% ipython --no-banner

In [1]: import numpy as np

In [2]: from numpy import linalg as LA

In [3]: np.set_printoptions(precision=2, suppress=True, linewidth=200, sign=" ")

In [4]: rd = lambda a: np.round(a, 2) + 0

In [5]: W0 = np.load("block9.npy")

In [6]: W0
Out[6]: 
array([[ 3,  2,  2],
       [ 0,  1,  3]])

In [7]: def softmax(z):
   ...:     e = np.exp(z - z.max(axis=-1, keepdims=True))
   ...:     return e / e.sum(axis=-1, keepdims=True)
   ...: 

In [8]: rd(softmax(W0[0] + -2))
Out[8]: array([ 0.58,  0.21,  0.21])

In [9]: rd(softmax(10 * W0[0]))
Out[9]: array([ 1.,  0.,  0.])

In [10]: S = W0 @ W0.T / np.sqrt(3)

In [11]: rd(softmax(S + np.triu(np.full(S.shape, -np.inf), 1)))
Out[11]: 
array([[ 1.  ,  0.  ],
       [ 0.24,  0.76]])

In [12]: softmax(S).round(6).argmax(axis=1)
Out[12]: array([ 0,  1])

In [13]: f = np.array([5, 3, 1])

In [14]: np.cross(W0[0, :3], W0[1, :3])
Out[14]: array([ 4, -9,  3])

In [15]: np.polyval(f, W0[0])
Out[15]: array([ 55,  27,  27])

In [16]: F = np.load("case19.npy")

In [17]: F
Out[17]: 
array([[  4,  10,   8],
       [ 10,   6,   4],
       [  8,   4,   6]])

In [18]: [round(float(LA.det(F[:i, :i])), 2) + 0 for i in range(1, 4)]
Out[18]: [4.0, -76.0, -264.0]

In [19]: np.all(LA.eigvalsh(F) > 0)
Out[19]: np.False_

In [20]: X = np.loadtxt("arr.csv", delimiter=",")

In [21]: rd(X)
Out[21]: 
array([[ 0.24, -0.33, -0.27],
       [-0.33,  0.86, -0.12],
       [-0.27, -0.12,  0.91]])

In [22]: LA.cond(X) > 100
Out[22]: np.True_

In [23]: Uu, sv, Vt = LA.svd(X)

In [24]: np.argmax(sv[:-1] / (sv[1:] + 1e-6)) + 1
Out[24]: np.int64(2)

In [25]: A2 = Uu[:, :2] @ np.diag(sv[:2]) @ Vt[:2]

In [26]: print(rd(np.abs(X - A2).max()))
0.0

In [27]: rd(LA.norm(X - A2, 2)), rd(sv[2])
Out[27]: (np.float64(0.0), np.float64(0.0))

In [28]: rd(LA.norm(X - A2) / LA.norm(X))
Out[28]: np.float64(0.0)

In [29]: rd(A2)
Out[29]: 
array([[ 0.24, -0.33, -0.27],
       [-0.33,  0.86, -0.12],
       [-0.27, -0.12,  0.91]])

In [30]: Uu, sv, Vt = LA.svd(X)

In [31]: V = Vt[:(sv > 1e-8).sum()]

In [32]: rng = np.random.default_rng(154567)

In [33]: vec = X[0] + -2 * X[2] + rng.integers(2) * np.eye(3)[0]

In [34]: print(rd(vec))
[ 0.77 -0.1  -2.08]

In [35]: rd(V.T @ V)
Out[35]: 
array([[ 0.24, -0.33, -0.27],
       [-0.33,  0.86, -0.12],
       [-0.27, -0.12,  0.91]])

In [36]: np.allclose(X @ X.T, X.T @ X)
Out[36]: True

In [37]: rd(np.abs(LA.eigvals(X)).max())
Out[37]: np.float64(1.0)

In [38]: rd(np.sort(np.abs(LA.eigvals(X))))
Out[38]: array([ 0.,  1.,  1.])

In [39]: E = np.load("m.npy")

In [40]: print(E)
[[-2. -1.  0.  0.]
 [-1.  0. -1.  0.]
 [ 0. -1.  3. -1.]
 [ 0.  0. -1. -2.]]

In [41]: vals, V = LA.eigh(F)

In [42]: rd(np.abs(V[:, -1]))
Out[42]: array([ 0.62,  0.59,  0.52])

In [43]: rd(vals.sum()), np.trace(F)
Out[43]: (np.float64(16.0), np.int64(16))

In [44]: rd(LA.svd(F, compute_uv=False))
Out[44]: array([ 20.12,   6.23,   2.11])

In [45]: rd(V.T @ V)
Out[45]: 
array([[ 1.,  0.,  0.],
       [ 0.,  1.,  0.],
       [ 0.,  0.,  1.]])

In [46]: print((vals > 1e-8).sum(), (vals < -1e-8).sum())
2 1

In [47]: np.unique(vals.round(6) + 0, return_counts=True)[1]
Out[47]: array([ 1,  1,  1])

In [48]: np.abs(V[:, -1]).round(6).argmax()
Out[48]: np.int64(0)

In [49]: rd(V.T @ F @ V)
Out[49]: 
array([[-6.23,  0.  ,  0.  ],
       [ 0.  ,  2.11,  0.  ],
       [ 0.  ,  0.  , 20.12]])

In [50]: rd(V @ np.diag(vals) @ V.T)
Out[50]: 
array([[  4.,  10.,   8.],
       [ 10.,   6.,   4.],
       [  8.,   4.,   6.]])
